$ python -q
>>> import numpy as np
>>> np.set_printoptions(suppress=True, linewidth=200)
>>> tidy = lambda a: np.round(a, 2) + 0
>>> M = np.array([[-1, -5, 2, 1, 4, 4],
...     [-2, 4, 0, 0, 2, -5],
...     [5, -5, 4, -3, 0, -4],
...     [3, -3, 5, 2, 2, 2],
...     [0, -2, -4, 2, -2, 4],
...     [3, 4, 4, -4, -1, 5]])
>>> out = M[0, 0] * M[1:] - np.outer(M[1:, 0], M[0])
>>> out
array([[  0, -14,   4,   2,   6,  13],
       [  0,  30, -14,  -2, -20, -16],
       [  0,  18, -11,  -5, -14, -14],
       [  0,   2,   4,  -2,   2,  -4],
       [  0,  11, -10,   1, -11, -17]])
>>> np.linalg.matrix_rank(out), np.linalg.matrix_rank(M)
(np.int64(5), np.int64(6))
>>> Q, V = np.linalg.qr(M[:, :4])[0], np.linalg.qr(M[:, 4:])[0]
>>> sv = np.linalg.svd(Q.T @ V, compute_uv=False)
>>> tidy(np.degrees(np.arccos(sv.clip(0, 1))))
array([13.28, 75.7 ])
>>> theta = np.radians(180)
>>> R = np.eye(6)
>>> R[0, 0] = R[3, 3] = np.cos(theta)
>>> R[0, 3], R[3, 0] = -np.sin(theta), np.sin(theta)
>>> tidy(R)
array([[-1.,  0.,  0.,  0.,  0.,  0.],
       [ 0.,  1.,  0.,  0.,  0.,  0.],
       [ 0.,  0.,  1.,  0.,  0.,  0.],
       [ 0.,  0.,  0., -1.,  0.,  0.],
       [ 0.,  0.,  0.,  0.,  1.,  0.],
       [ 0.,  0.,  0.,  0.,  0.,  1.]])
>>> out = M @ R.T
>>> np.allclose(M @ M.T, out @ out.T)
True
>>> tidy(np.linalg.svd(M, compute_uv=False)), tidy(np.linalg.svd(out, compute_uv=False))
(array([12.08, 10.22,  9.18,  6.34,  3.12,  0.76]), array([12.08, 10.22,  9.18,  6.34,  3.12,  0.76]))
>>> tidy(np.linalg.det(R)), np.trace(R)
(np.float64(1.0), np.float64(2.0))
>>> rng = np.random.default_rng(416051)
>>> z = rng.permutation(6)
>>> z
array([1, 3, 2, 4, 0, 5])
>>> out = M[z][:, z]
>>> tidy(np.sort(np.abs(np.linalg.eigvals(out))))
array([1.48, 4.96, 6.68, 6.68, 7.19, 7.19])
>>> mat = np.load("m.npy")
>>> mat
array([[0, 3, 2, 2, 2, 1, 2, 1, 3, 2, 0, 3, 2, 3, 3, 1],
       [3, 2, 2, 1, 1, 4, 3, 2, 2, 0, 3, 1, 0, 4, 1, 2],
       [2, 2, 2, 3, 2, 2, 2, 3, 2, 2, 3, 2, 1, 3, 4, 4],
       [2, 1, 3, 0, 3, 0, 3, 1, 2, 2, 1, 0, 2, 2, 2, 2],
       [2, 1, 2, 3, 0, 2, 3, 1, 0, 0, 3, 1, 2, 3, 1, 3],
       [1, 4, 2, 0, 2, 0, 1, 3, 4, 2, 1, 2, 4, 0, 3, 1],
       [2, 3, 2, 3, 3, 1, 0, 2, 0, 3, 3, 4, 3, 2, 1, 3],
       [1, 2, 3, 1, 1, 3, 2, 0, 2, 2, 4, 3, 3, 2, 2, 1],
       [3, 2, 2, 2, 0, 4, 0, 2, 0, 2, 1, 1, 0, 2, 2, 3],
       [2, 0, 2, 2, 0, 2, 3, 2, 2, 2, 2, 2, 2, 4, 3, 2],
       [0, 3, 3, 1, 3, 1, 3, 4, 1, 2, 0, 2, 3, 4, 3, 3],
       [3, 1, 2, 0, 1, 2, 4, 3, 1, 2, 2, 4, 0, 2, 3, 1],
       [2, 0, 1, 2, 2, 4, 3, 3, 0, 2, 3, 0, 2, 3, 2, 4],
       [3, 4, 3, 2, 3, 0, 2, 2, 2, 4, 4, 2, 3, 2, 1, 2],
       [3, 1, 4, 2, 1, 3, 1, 2, 2, 3, 3, 3, 2, 1, 2, 3],
       [1, 2, 4, 2, 3, 1, 3, 1, 3, 2, 3, 1, 4, 2, 3, 0]])
>>> w, V = np.linalg.eigh(mat)
>>> (w > 1e-8).sum(), (w < -1e-8).sum()
(np.int64(7), np.int64(9))
>>> tidy(w.sum()), np.trace(mat)
(np.float64(16.0), np.int64(16))
